% python3 -q
>>> import numpy as np
>>> from numpy import linalg as LA
>>> np.set_printoptions(suppress=True, linewidth=160)
>>> E = np.load("arr.npy")
>>> E
array([[0, 0, 0, 0],
       [7, 7, 5, 5],
       [0, 0, 0, 0],
       [4, 4, 9, 9]])
>>> C2 = E.T @ E
>>> np.allclose(C2, C2.T)
True
>>> np.diag(C2)
array([ 65,  65, 106, 106])
>>> C2
array([[ 65,  65,  71,  71],
       [ 65,  65,  71,  71],
       [ 71,  71, 106, 106],
       [ 71,  71, 106, 106]])
>>> np.trace(C2), (E ** 2).sum()
(np.int64(342), np.int64(342))
>>> mat = np.load("dump.npy")
>>> mat.round(2)
array([[ 0.11,  0.04, -0.25,  0.18],
       [ 0.04,  0.01, -0.08,  0.06],
       [-0.25, -0.08,  0.58, -0.42],
       [ 0.18,  0.06, -0.42,  0.3 ]])
>>> vec = np.array([0, 0, 2, 1])
>>> h1 = np.maximum(mat @ vec, 0)
>>> np.round(np.tanh(mat @ vec), 2)
array([-0.31, -0.11,  0.64, -0.49])
>>> np.round(mat.T @ h1, 2)
array([-0.19, -0.06,  0.44, -0.31])
>>> np.flatnonzero(h1 > 1e-9)
array([2])
>>> np.round(np.maximum(mat @ vec, 0) - np.maximum(-mat @ vec, 0), 2)
array([-0.32, -0.11,  0.75, -0.54])
>>> vec = np.array([-1, -3, 3, -3])
>>> np.round(np.eye(4) - mat, 2)
array([[ 0.89, -0.04,  0.25, -0.18],
       [-0.04,  0.99,  0.08, -0.06],
       [ 0.25,  0.08,  0.42,  0.42],
       [-0.18, -0.06,  0.42,  0.7 ]])
>>> mat @ mat @ vec
array([-1.5, -0.5,  3.5, -2.5])
>>> K = np.loadtxt("data.csv", delimiter=",")
>>> K
array([[ 1., -1.,  1., -1., -1.,  1., -1.,  1.],
       [ 1.,  1., -1., -1., -1., -1.,  1.,  1.],
       [ 1., -1.,  1., -1.,  1., -1.,  1., -1.],
       [ 1., -1., -1.,  1.,  1., -1., -1.,  1.],
       [ 1.,  1.,  1.,  1.,  1.,  1.,  1.,  1.],
       [ 1.,  1.,  1.,  1., -1., -1., -1., -1.]])
>>> M2 = K[0, 0] * K[1:] - np.outer(K[1:, 0], K[0])
>>> M2
array([[ 0.,  2., -2.,  0.,  0., -2.,  2.,  0.],
       [ 0.,  0.,  0.,  0.,  2., -2.,  2., -2.],
       [ 0.,  0., -2.,  2.,  2., -2.,  0.,  0.],
       [ 0.,  2.,  0.,  2.,  2.,  0.,  2.,  0.],
       [ 0.,  2.,  0.,  2.,  0., -2.,  0., -2.]])
>>> LA.matrix_rank(M2), LA.matrix_rank(K)
(np.int64(5), np.int64(6))
